$ python3 -q
>>> import numpy as np
>>> import numpy.linalg as la
>>> np.set_printoptions(precision=2, suppress=True, linewidth=200)
>>> def rnd(a):
...     return np.round(a, 2) + 0
... 
>>> f = np.array([0, 0, 0, 2, 2]) + 0.5
>>> J = np.eye(5) - 2 * np.outer(f, f) / (f @ f)
>>> print(rnd(J))
[[ 0.96 -0.04 -0.04 -0.19 -0.19]
 [-0.04  0.96 -0.04 -0.19 -0.19]
 [-0.04 -0.04  0.96 -0.19 -0.19]
 [-0.19 -0.19 -0.19  0.06 -0.94]
 [-0.19 -0.19 -0.19 -0.94  0.06]]
>>> Q = J.astype(float).copy()
>>> for j in range(5):
...     Q[:, j] -= Q[:, :j] @ (Q[:, :j].T @ Q[:, j])
...     Q[:, j] /= la.norm(Q[:, j])
... 
>>> print(rnd(Q.T @ J))
[[1. 0. 0. 0. 0.]
 [0. 1. 0. 0. 0.]
 [0. 0. 1. 0. 0.]
 [0. 0. 0. 1. 0.]
 [0. 0. 0. 0. 1.]]
>>> print(rnd(Q))
[[ 0.96 -0.04 -0.04 -0.19 -0.19]
 [-0.04  0.96 -0.04 -0.19 -0.19]
 [-0.04 -0.04  0.96 -0.19 -0.19]
 [-0.19 -0.19 -0.19  0.06 -0.94]
 [-0.19 -0.19 -0.19 -0.94  0.06]]
>>> m1 = np.loadtxt("out13.csv", delimiter=",")
>>> print(m1)
[[  0.  -1.   1.   5.  -4.  -3.   1.   5.   0.   1.  -1.]
 [ -2.   3.   5.   5.  -6.   1.   4.   6.  -1.   2.  -3.]
 [ -2.  -2.   8.   4.  -2.   1.   1.   9.   1.   4.  -4.]
 [  2.  -6.   4.  -1.   2.  -3.   1.  14.  -4.  -1.  -4.]
 [  6.  -3.   2.  -6.  -1.  -6.   6.  16.  -6.  -6.  -5.]
 [  2.  -1.   0.  -5.   4.  -8.   7.  18.  -4.  -4.  -9.]
 [  1.  -3.   1.  -9.   6. -10.   2.  13.  -5.  -7.  -5.]
 [ -3.  -7.   1. -10.   9. -10.  -3.  17.  -6.  -3.  -3.]
 [ -5.  -6.   5. -10.   5. -14.  -2.  22.  -8.   0.   2.]
 [ -3.  -5.   7.  -7.  10. -14.  -3.  25. -13.   1.   3.]
 [ -3.  -6.   4. -12.   5. -12.  -5.  30.  -9.   0.   6.]
 [ -5.  -2.   1. -11.   1.  -7.  -9.  26. -11.   3.   6.]
 [ -8.  -5.   0. -13.   6.  -5. -12.  29.  -8.  -1.   6.]
 [-10. -10.  -1. -18.  11.  -8. -12.  28.  -3.   3.   6.]
 [ -6.  -6.  -5. -18.   6.  -7. -13.  24.  -3.   0.   7.]
 [ -2. -11.  -6. -17.   6.  -9. -18.  27.  -3.  -2.   8.]
 [  0. -10.  -6. -12.   3.  -5. -23.  32.   2.  -1.  10.]
 [ -2. -13.  -6. -17.   1.  -3. -22.  35.   5.   2.   6.]
 [  0. -11.  -4. -15.  -4.  -8. -22.  35.   6.   4.   6.]
 [ -5.  -9.  -2. -11.  -8.  -8. -21.  34.   6.  -1.   7.]
 [ -2. -11.  -5.  -8.  -5. -11. -19.  37.   9.   0.  10.]
 [ -2. -10.   0.  -9.  -7.  -6. -23.  32.  14.   0.   5.]
 [ -4. -11.   3. -12. -11.  -1. -19.  31.  15.  -2.   4.]
 [  1.  -9.  -2. -10. -12.   3. -17.  32.  15.  -7.   8.]]
>>> dist = la.norm(m1[:, None] - m1[None], axis=-1)
>>> print(dist.mean(axis=1).argmax())
1
>>> print(dist[5].round(6).argsort(kind="stable")[:4])
[5 4 6 3]
>>> print(np.flatnonzero(dist[5] < dist.mean() / 2))
[3 4 5 6]
>>> print(rnd(dist[:5, :5]))
[[ 0.    8.49 10.49 14.83 20.66]
 [ 8.49  0.    8.83 17.49 22.38]
 [10.49  8.83  0.   13.42 21.79]
 [14.83 17.49 13.42  0.   11.45]
 [20.66 22.38 21.79 11.45  0.  ]]
>>> print(dist.shape)
(24, 24)
>>> f = np.array([3, 3])
>>> print(np.correlate(m1[20], m1[13], "full"))
[ -12.  -72.  -57.  -86. -323.  -49. -230.  109.  183. -411. 1609.  127. -310. 1098. -508.   21.  -79. -640. -100. -100. -100.]
>>> print(np.polyval(f, m1[20]))
[ -3. -30. -12. -21. -12. -30. -54. 114.  30.   3.  33.]
>>> print(np.convolve(m1[20], f))
[ -6. -39. -48. -39. -39. -48. -90.  54. 138.  27.  30.  30.]
>>> print(np.cross(m1[20, :3], m1[13, :3]))
[-39.  48. -90.]
>>> A = np.loadtxt("x.csv", delimiter=",")
>>> print(A)
[[ 2.  0. -1.  0.  2. -2.  1.  0.  0.  0.]
 [ 2.  2.  0. -2.  2.  0.  1. -1. -3. -1.]
 [-1.  3.  3.  0.  1.  3.  1.  1. -3. -2.]
 [ 2.  1.  0.  2. -2.  0.  0. -1. -1.  1.]
 [ 0.  0. -1. -1.  4. -2.  0. -2.  1. -1.]
 [ 0.  2.  1.  2.  0.  2.  0.  1.  1. -1.]
 [-2.  2.  1. -2.  3. -1.  1. -2.  0. -2.]
 [ 2.  0. -1.  0.  2. -2.  1.  0.  0.  0.]
 [-2.  0.  0. -1.  2.  0. -1. -2.  1. -1.]
 [ 1.  2.  1. -2.  1. -1. -2. -2.  1.  0.]
 [-3.  4.  3. -4.  2.  0. -2. -4.  1. -2.]
 [ 3.  2. -1. -4. -2. -1.  2. -4. -2.  2.]
 [ 3.  2. -1. -1. -3.  2.  0. -3.  0.  2.]
 [-2.  0.  0. -1.  2.  0. -1. -2.  1. -1.]
 [ 4.  3. -1. -2.  2. -2. -2. -3.  2.  0.]
 [ 3.  3.  1.  0. -1. -1. -2. -3.  0.  1.]
 [ 5.  4.  3.  2.  2.  3. -2.  0. -5. -1.]
 [-4.  2.  2. -2.  1.  1.  0. -2.  0. -2.]
 [ 1.  2.  1. -2.  1. -1. -2. -2.  1.  0.]
 [ 0.  4.  3. -4.  4.  3. -3. -3. -4. -3.]
 [ 0.  1.  0.  1.  0.  0. -1. -3.  0.  0.]
 [ 1. -1. -2. -2. -1. -1. -1. -2.  0.  1.]
 [ 6.  3.  0. -5.  4. -3. -4. -4. -1.  0.]
 [-2.  0.  0. -1.  2.  0. -1. -2.  1. -1.]
 [-1.  4.  3. -3.  0.  0. -1. -2.  0. -1.]
 [ 1.  3.  2.  3.  2.  4.  0.  2. -1. -2.]
 [ 1.  2.  0. -4.  4.  0. -4. -5.  0. -1.]
 [ 0.  4.  2.  0.  0.  4.  0.  0. -2. -2.]
 [ 1.  4.  2. -3.  2. -2.  0. -2.  0. -1.]]
>>> cov = np.cov(A, rowvar=False)
>>> print(np.median(A, axis=0))
[ 1.  2.  0. -1.  2.  0. -1. -2.  0. -1.]
>>> print(rnd(la.eigvalsh(cov)[::-1]))
[9.29 7.43 6.25 3.28 1.97 1.4  0.52 0.35 0.06 0.  ]
>>> print(rnd(np.corrcoef(A[:, 8], A[:, 2])[0, 1]))
-0.41
